>>> import numpy as np
>>> np.set_printoptions(precision=4, suppress=True, linewidth=160)
>>> rnd = lambda a: np.round(a, 4) + 0
>>> K = np.load("mat.npy")
>>> print(rnd(K))
[[ 1.0706 -0.1703 -0.8832 -1.4299]
 [ 0.7647  0.434   1.714  -0.5378]
 [ 1.3765 -0.8796 -0.0295  1.1535]
 [-0.6118 -1.7346  0.5305 -0.5791]]
>>> out = np.array([[0, 0, 0], [2, 0, 1], [2, 3, 2], [0, 0, 3]])
>>> out @ K
Traceback (most recent call last):
  File "<python-input-6>", line 1, in <module>
    out @ K
    ~~~~^~~
ValueError: matmul: Input operand 1 has a mismatch in its core dimension 0, with gufunc signature (n?,k),(k,m?)->(n?,m?) (size 4 is different from 3)
>>> print(rnd(np.einsum("ik,kj->ij", K, out)))
[[-2.1069 -2.6496 -6.2265]
 [ 4.2959  5.1419  2.2486]
 [-1.8182 -0.0885  2.522 ]
 [-2.4084  1.5914 -2.4111]]
>>> print(np.linalg.matrix_rank(np.vstack([K, out.T])))
4
>>> print(np.vstack([K, out.T]).shape)
(7, 4)
>>> print(rnd(np.abs(K).max()))
1.7346
>>> print(rnd(K.sum(axis=0)))
[ 2.6    -2.3505  1.3317 -1.3933]
>>> print(np.count_nonzero(K))
16
>>> print(rnd(np.linalg.norm(K)))
4.0
>>> print(np.linalg.matrix_rank(K))
4
>>> print(rnd(K.mean(axis=0)))
[ 0.65   -0.5876  0.3329 -0.3483]
>>> print(rnd(np.diff(K, axis=0)))
[[-0.3059  0.6042  2.5972  0.8922]
 [ 0.6118 -1.3136 -1.7435  1.6913]
 [-1.9883 -0.855   0.56   -1.7327]]
>>> x0 = np.array([1, -2, 2, -3])
>>> y = K @ x0
>>> print(rnd(y))
[ 3.9346  4.938  -0.3839  5.6558]
>>> print(rnd(np.linalg.solve(K, y)))
[ 1. -2.  2. -3.]
>>> print(rnd(np.linalg.solve(K, K[:, 2])))
[0. 0. 1. 0.]
>>> print(rnd(np.linalg.solve(K.T, K[1])))
[0. 1. 0. 0.]
>>> u = np.array([8, -5, 7])
>>> print(rnd(np.polyval(u, K[0])))
[10.8166  8.0833 17.6565 30.5078]
>>> print(rnd(np.cross(K[0, :3], K[2, :3])))
[-0.7719 -1.1841 -0.7073]
>>> print(rnd(np.convolve(K[0], u)))
[  8.5649  -6.7152   1.2799  -8.2154   0.9673 -10.0096]
>>> Q = K.astype(float).copy()
>>> for j in range(4):
...     Q[:, j] -= Q[:, :j] @ (Q[:, :j].T @ Q[:, j])
...     Q[:, j] /= np.linalg.norm(Q[:, j])
... 
>>> print(rnd(Q.T @ K))
[[2. 0. 0. 0.]
 [0. 2. 0. 0.]
 [0. 0. 2. 0.]
 [0. 0. 0. 2.]]
>>> print(rnd(Q.T @ Q))
[[1. 0. 0. 0.]
 [0. 1. 0. 0.]
 [0. 0. 1. 0.]
 [0. 0. 0. 1.]]
>>> mat = np.load("sample6.npy")
>>> print(mat)
[[0 2 0 2]
 [4 5 4 5]
 [0 2 0 2]
 [4 5 4 5]]
>>> # columns 0 and 2 are equal
>>> hat = np.triu(np.array([[1, 1, 2, 1], [0, 1, 2, 0], [0, 1, 2, 2], [2, 0, 0, 2]]), 1) + np.eye(4)
>>> out = hat @ mat @ np.linalg.inv(hat)
>>> print(rnd(np.poly(out)))
[  1. -10. -32.   0.   0.]
>>> print(rnd(np.linalg.det(out)))
0.0
>>> print(np.linalg.matrix_rank(out))
2
>>> A = np.load("case11.npy")
>>> print(A)
[[2. 4. 4. 2.]
 [0. 3. 2. 0.]
 [0. 1. 3. 2.]
 [0. 3. 2. 0.]]
>>> print(rnd(np.linalg.svd(K, compute_uv=False)))
[2. 2. 2. 2.]
>>> print(rnd(K[:, 3] @ K[:, 2]))
0.0
>>> print(rnd(np.linalg.norm(K, axis=0)))
[2. 2. 2. 2.]
>>> def softmax(z):
...     e = np.exp(z - z.max(axis=-1, keepdims=True))
...     return e / e.sum(axis=-1, keepdims=True)
... 
>>> print(rnd(softmax(A).sum(axis=1)))
[1. 1. 1. 1.]
>>> print(rnd(softmax(A[1] + -2)))
[0.0339 0.6815 0.2507 0.0339]
>>> print(rnd(softmax(A[1])))
[0.0339 0.6815 0.2507 0.0339]
>>> S = A @ A.T / np.sqrt(4)
>>> print(softmax(S).round(6).argmax(axis=1))
[0 0 0 0]
>>> print(rnd(softmax(S)))
[[0.9999 0.     0.     0.    ]
 [0.9394 0.0284 0.0038 0.0284]
 [0.9452 0.0039 0.0471 0.0039]
 [0.9394 0.0284 0.0038 0.0284]]
>>> print(rnd(softmax(S)[1] @ A))
[1.8788 3.9317 3.8827 1.8865]
>>> U, sigma, VT = np.linalg.svd(A)
>>> evecs = VT[:(sigma > 1e-8).sum()]
>>> rng = np.random.default_rng(859873)
>>> x0 = A[0] + 2 * A[1] + rng.integers(2) * np.eye(4)[1]
>>> print(x0)
[ 2. 10.  8.  2.]
>>> print(rnd(np.diag(evecs.T @ evecs)))
[0.9182 0.8545 0.6727 0.5545]
>>> print(np.allclose(evecs.T @ evecs @ x0, x0))
True
>>> print(rnd(evecs.T @ evecs))
[[ 0.9182  0.1091 -0.1636  0.1909]
 [ 0.1091  0.8545  0.2182 -0.2545]
 [-0.1636  0.2182  0.6727  0.3818]
 [ 0.1909 -0.2545  0.3818  0.5545]]
>>> W0 = np.load("out5.npy")
>>> print(W0)
[[12.9211 -1.1168  0.167 ]
 [-0.0421 -0.0563 -0.0481]
 [ 5.0288  0.584   0.1027]
 [-0.2043 -0.349  -0.0198]
 [ 3.1521 -0.6759 -0.2242]
 [ 5.4945 -0.1729  0.1097]
 [ 2.5479 -1.3815 -0.0269]
 [ 3.2999  0.3213 -0.1745]
 [-1.0837  0.1008  0.0631]
 [ 0.776  -1.2523  0.1758]
 [-0.9494 -0.5222  0.0363]
 [ 7.2766  0.229  -0.0123]
 [-0.5663  0.6735 -0.0133]
 [ 9.706   0.5579  0.0485]
 [ 2.467  -0.2756 -0.1432]
 [-5.6826 -1.2349 -0.2248]
 [-5.4114 -0.8766 -0.2163]
 [-0.8284  2.4571  0.2141]]
>>> dist = np.linalg.norm(W0[:, None] - W0[None], axis=-1)
>>> print(np.flatnonzero(dist[17] < dist.mean() / 2))
[ 1  8 12 17]
>>> print(dist[17].round(6).argsort(kind="stable")[:4])
[17 12  8  1]
>>> print(dist.shape)
(18, 18)
>>> print((dist + 1e9 * np.eye(18)).round(6).argmin(axis=1))
[13  3  5  1 14  2  4  4 10  3  8  5  8 11  4 16 15 12]
>>> U, sigma, VT = np.linalg.svd(mat)
>>> print(np.argmax(sigma[:-1] / (sigma[1:] + 1e-6)) + 1)
2
>>> out = U[:, :2] @ np.diag(sigma[:2]) @ VT[:2]
>>> print(np.linalg.matrix_rank(mat, rtol=0.05))
2
>>> print(rnd(np.linalg.norm(mat - out, 2)), rnd(sigma[2]))
0.0 0.0
>>> print(rnd(np.abs(mat - out).max()))
0.0
>>> M = np.load("run2.npy")
>>> print(M)
[[ 1  0  0  0]
 [ 0  0  0  0]
 [ 0  0  3  0]
 [ 0  0  0 -1]]
>>> # looks like rank 3
>>> print(np.all(np.linalg.eigvalsh(M) > 0))
False
>>> print(rnd(np.linalg.eigvalsh(M).min()))
-1.0
>>> print(np.prod(np.diag(M)), rnd(np.linalg.det(M)))
0 0.0
>>> print([int(np.linalg.matrix_rank(np.linalg.matrix_power(M, p))) for p in range(1, 5)])
[3, 3, 3, 3]
>>> try:
...     np.linalg.inv(M)
... except np.linalg.LinAlgError as e:
...     print(e)
... 
Singular matrix
>>> print(rnd(np.linalg.norm(M, "nuc")))
5.0
>>> print(rnd(np.linalg.norm(M, 1)), rnd(np.linalg.norm(M, np.inf)))
3.0 3.0
>>> print(rnd(np.linalg.norm(M, axis=0)))
[1. 0. 3. 1.]
>>> print(np.linalg.norm(M, axis=1).argmax())
2
>>> U, sigma, VT = np.linalg.svd(M)
>>> print(sigma)
[3. 1. 1. 0.]
>>> out = U[:, :3] @ np.diag(sigma[:3]) @ VT[:3]
>>> print(out)
[[ 1.  0.  0.  0.]
 [ 0.  0.  0.  0.]
 [ 0.  0.  3.  0.]
 [ 0.  0.  0. -1.]]
>>> print(np.linalg.matrix_rank(out))
3
>>> print(np.linalg.matrix_rank(M, rtol=0.05))
3
>>> print(rnd(np.linalg.norm(M - out) / np.linalg.norm(M)))
0.0
>>> print(np.abs(M - out).max())
0.0
>>> X = np.loadtxt("w.csv", delimiter=",")
>>> print(X)
[[ 0.462   0.5963 -1.4245  0.4868]
 [ 0.5963 -0.7583 -0.5603  0.1602]
 [-1.4245 -0.5603  0.1053  0.0496]
 [ 0.4868  0.1602  0.0496 -1.8091]]
>>> blk = np.stack([X, 5 * X, X[::-1]])
>>> print(rnd(np.linalg.det(blk)))
[   -4.    -2500.021    -4.   ]
>>> print(rnd(np.einsum("bij,cij->bc", blk, blk)))
[[ 10.      50.0001  -2.213 ]
 [ 50.0001 250.0003 -11.065 ]
 [ -2.213  -11.065   10.    ]]
>>> print((blk @ X.T).shape)
(3, 4, 4)
>>> print(np.linalg.matrix_rank(blk.reshape(3, -1)))
2
>>> print(rnd(np.linalg.eigvalsh(X).min()))
-2.0
>>> print(np.all(np.linalg.eigvalsh(X) > 0))
False
>>> vals, evecs = np.linalg.eigh(X)
>>> x0 = np.array([2, -1, -3, -2])
>>> print(rnd(evecs * np.maximum(vals, 0) @ evecs.T))
[[ 1.0369  0.4147 -0.8986  0.1383]
 [ 0.4147  0.1659 -0.3594  0.0553]
 [-0.8986 -0.3594  0.7788 -0.1198]
 [ 0.1383  0.0553 -0.1198  0.0184]]
>>> print((np.sign(evecs[:, -1].round(6)) == np.sign(evecs[0, -1].round(6))).astype(int))
[1 1 0 1]
>>> print(rnd(evecs * np.abs(vals) @ evecs.T))
[[ 1.6117  0.2332 -0.3727 -0.2103]
 [ 0.2332  1.0901 -0.1585 -0.0496]
 [-0.3727 -0.1585  1.4522 -0.2892]
 [-0.2103 -0.0496 -0.2892  1.846 ]]
>>> z = rng.permutation(4)
>>> out = X[:, z] * rng.choice([-1, 1], 4)
>>> print(out)
[[ 0.5963 -0.4868  1.4245 -0.462 ]
 [-0.7583 -0.1602  0.5603 -0.5963]
 [-0.5603 -0.0496 -0.1053  1.4245]
 [ 0.1602  1.8091 -0.0496 -0.4868]]
>>> U, _, VT = np.linalg.svd(X.T @ out)
>>> print(rnd(U @ VT))
[[ 0.  0.  0. -1.]
 [ 1.  0.  0.  0.]
 [ 0.  0. -1.  0.]
 [ 0. -1.  0.  0.]]
>>> print(z)
[1 3 2 0]
>>> arr = np.load("x.npy")
>>> print(arr)
[[-0.7574  0.1781  0.3452]
 [-0.6469  0.1391  0.2729]
 [-0.3185  0.0599  0.1194]
 [ 0.9757 -0.3799 -0.664 ]
 [-0.7574  0.1781  0.3452]
 [ 0.3185 -0.0599 -0.1194]
 [-0.5005  0.0997  0.1974]
 [ 0.4136 -0.0798 -0.1586]
 [ 0.9626 -0.3452 -0.6169]
 [-0.2165  0.04    0.0798]
 [-0.5784  0.1194  0.2355]
 [-0.1096  0.02    0.04  ]
 [ 0.      0.      0.    ]
 [-0.8367  0.2165  0.4136]
 [ 0.      0.      0.    ]
 [ 0.6469 -0.1391 -0.2729]
 [-0.1096  0.02    0.04  ]]
>>> C2 = np.cov(arr, rowvar=False)
>>> print(rnd(np.corrcoef(arr.T)))
[[ 1.     -0.9744 -0.9829]
 [-0.9744  1.      0.9991]
 [-0.9829  0.9991  1.    ]]
>>> print(rnd(C2))
[[ 0.3411 -0.0957 -0.1777]
 [-0.0957  0.0283  0.052 ]
 [-0.1777  0.052   0.0958]]
>>> print(np.argwhere(np.triu(np.abs(np.corrcoef(arr.T)) > 0.8, 1)))
[[0 1]
 [0 2]
 [1 2]]
>>> print(rnd(np.corrcoef(arr[:, 2], arr[:, 1])[0, 1]))
0.9991
>>> print(np.median(arr, axis=0))
[-0.1096  0.02    0.04  ]
>>> print(np.argsort(-arr.std(axis=0).round(6), kind="stable"))
[0 2 1]
>>> F = np.array([[3.0, 0.0, 1.0], [3.0, -3.0, 1.0], [0.0, 0.0, 2.0]])
>>> out = F / np.linalg.norm(F, axis=1, keepdims=True)
>>> C2 = out @ out.T
>>> print(rnd(np.degrees(np.arccos(np.clip(C2[1, 0], -1, 1)))))
43.4915
>>> print(np.argwhere(np.triu(np.abs(C2) > 0.95, 1)))
[]
>>> print(rnd(np.linalg.norm(out, axis=1)))
[1. 1. 1.]
>>> print(rnd(C2))
[[1.     0.7255 0.3162]
 [0.7255 1.     0.2294]
 [0.3162 0.2294 1.    ]]
>>> print((C2 - 2 * np.eye(3)).round(6).argmax(axis=1))
[1 0 0]
